$ python3 -q
>>> import numpy as np
>>> np.set_printoptions(suppress=True, linewidth=140)
>>> rnd = lambda a: np.round(a, 2) + 0
>>> mat = np.load("dump.npy")
>>> mat
array([[ 1, -1,  1, -1, -1,  1, -1,  1],
       [ 1, -1,  1, -1,  1, -1,  1, -1],
       [ 1, -1, -1,  1,  1, -1, -1,  1],
       [ 1,  1,  1,  1, -1, -1, -1, -1],
       [ 1, -1, -1,  1, -1,  1,  1, -1],
       [ 1,  1, -1, -1, -1, -1,  1,  1],
       [ 1,  1, -1, -1,  1,  1, -1, -1],
       [ 1,  1,  1,  1,  1,  1,  1,  1]])
>>> rnd(np.linalg.det(mat))
np.float64(4096.0)
>>> rnd(np.sort(np.abs(np.linalg.eigvals(mat))))
array([2.83, 2.83, 2.83, 2.83, 2.83, 2.83, 2.83, 2.83])
>>> np.trace(mat)
np.int64(-2)
>>> U, sigma, VT = np.linalg.svd(mat, full_matrices=False)
>>> rnd(sigma / sigma[0])
array([1., 1., 1., 1., 1., 1., 1., 1.])
>>> rnd(U.T @ mat @ VT.T)
array([[2.83, 0.  , 0.  , 0.  , 0.  , 0.  , 0.  , 0.  ],
       [0.  , 2.83, 0.  , 0.  , 0.  , 0.  , 0.  , 0.  ],
       [0.  , 0.  , 2.83, 0.  , 0.  , 0.  , 0.  , 0.  ],
       [0.  , 0.  , 0.  , 2.83, 0.  , 0.  , 0.  , 0.  ],
       [0.  , 0.  , 0.  , 0.  , 2.83, 0.  , 0.  , 0.  ],
       [0.  , 0.  , 0.  , 0.  , 0.  , 2.83, 0.  , 0.  ],
       [0.  , 0.  , 0.  , 0.  , 0.  , 0.  , 2.83, 0.  ],
       [0.  , 0.  , 0.  , 0.  , 0.  , 0.  , 0.  , 2.83]])
>>> rnd(VT @ VT.T)
array([[1., 0., 0., 0., 0., 0., 0., 0.],
       [0., 1., 0., 0., 0., 0., 0., 0.],
       [0., 0., 1., 0., 0., 0., 0., 0.],
       [0., 0., 0., 1., 0., 0., 0., 0.],
       [0., 0., 0., 0., 1., 0., 0., 0.],
       [0., 0., 0., 0., 0., 1., 0., 0.],
       [0., 0., 0., 0., 0., 0., 1., 0.],
       [0., 0., 0., 0., 0., 0., 0., 1.]])
>>> rnd(U.T @ U)
array([[1., 0., 0., 0., 0., 0., 0., 0.],
       [0., 1., 0., 0., 0., 0., 0., 0.],
       [0., 0., 1., 0., 0., 0., 0., 0.],
       [0., 0., 0., 1., 0., 0., 0., 0.],
       [0., 0., 0., 0., 1., 0., 0., 0.],
       [0., 0., 0., 0., 0., 1., 0., 0.],
       [0., 0., 0., 0., 0., 0., 1., 0.],
       [0., 0., 0., 0., 0., 0., 0., 1.]])
>>> f = np.array([0, 3, 1, 0, 0, 2, 3, 3])
>>> B = mat + np.outer(f, np.eye(8)[6])
>>> np.linalg.matrix_rank(B - mat)
np.int64(1)
>>> rnd(np.linalg.det(B) / np.linalg.det(mat)), rnd(1 + np.linalg.solve(mat, f)[6])
(np.float64(1.5), np.float64(1.5))
>>> rng = np.random.default_rng(48441)
>>> z = rng.permutation(8)
>>> B = mat[:, z] * rng.choice([-1, 1], 8)
>>> B
array([[-1,  1,  1,  1, -1, -1,  1, -1],
       [ 1,  1, -1, -1, -1,  1,  1, -1],
       [ 1, -1, -1,  1,  1, -1,  1, -1],
       [-1,  1, -1, -1,  1, -1,  1,  1],
       [-1, -1,  1, -1,  1,  1,  1, -1],
       [-1, -1, -1,  1, -1,  1,  1,  1],
       [ 1, -1,  1, -1, -1, -1,  1,  1],
       [ 1,  1,  1,  1,  1,  1,  1,  1]])
>>> U, _, VT = np.linalg.svd(mat.T @ B)
>>> U @ VT
array([[0., 0., 0., 0., 0., 0., 1., 0.],
       [0., 0., 0., 0., 0., 0., 0., 1.],
       [0., 1., 0., 0., 0., 0., 0., 0.],
       [0., 0., 0., 0., 1., 0., 0., 0.],
       [1., 0., 0., 0., 0., 0., 0., 0.],
       [0., 0., 1., 0., 0., 0., 0., 0.],
       [0., 0., 0., 0., 0., 1., 0., 0.],
       [0., 0., 0., 1., 0., 0., 0., 0.]])
>>> z
array([4, 2, 5, 7, 3, 6, 0, 1])
>>> rnd(np.linalg.lstsq(mat, B)[0])
array([[0., 0., 0., 0., 0., 0., 1., 0.],
       [0., 0., 0., 0., 0., 0., 0., 1.],
       [0., 1., 0., 0., 0., 0., 0., 0.],
       [0., 0., 0., 0., 1., 0., 0., 0.],
       [1., 0., 0., 0., 0., 0., 0., 0.],
       [0., 0., 1., 0., 0., 0., 0., 0.],
       [0., 0., 0., 0., 0., 1., 0., 0.],
       [0., 0., 0., 1., 0., 0., 0., 0.]])
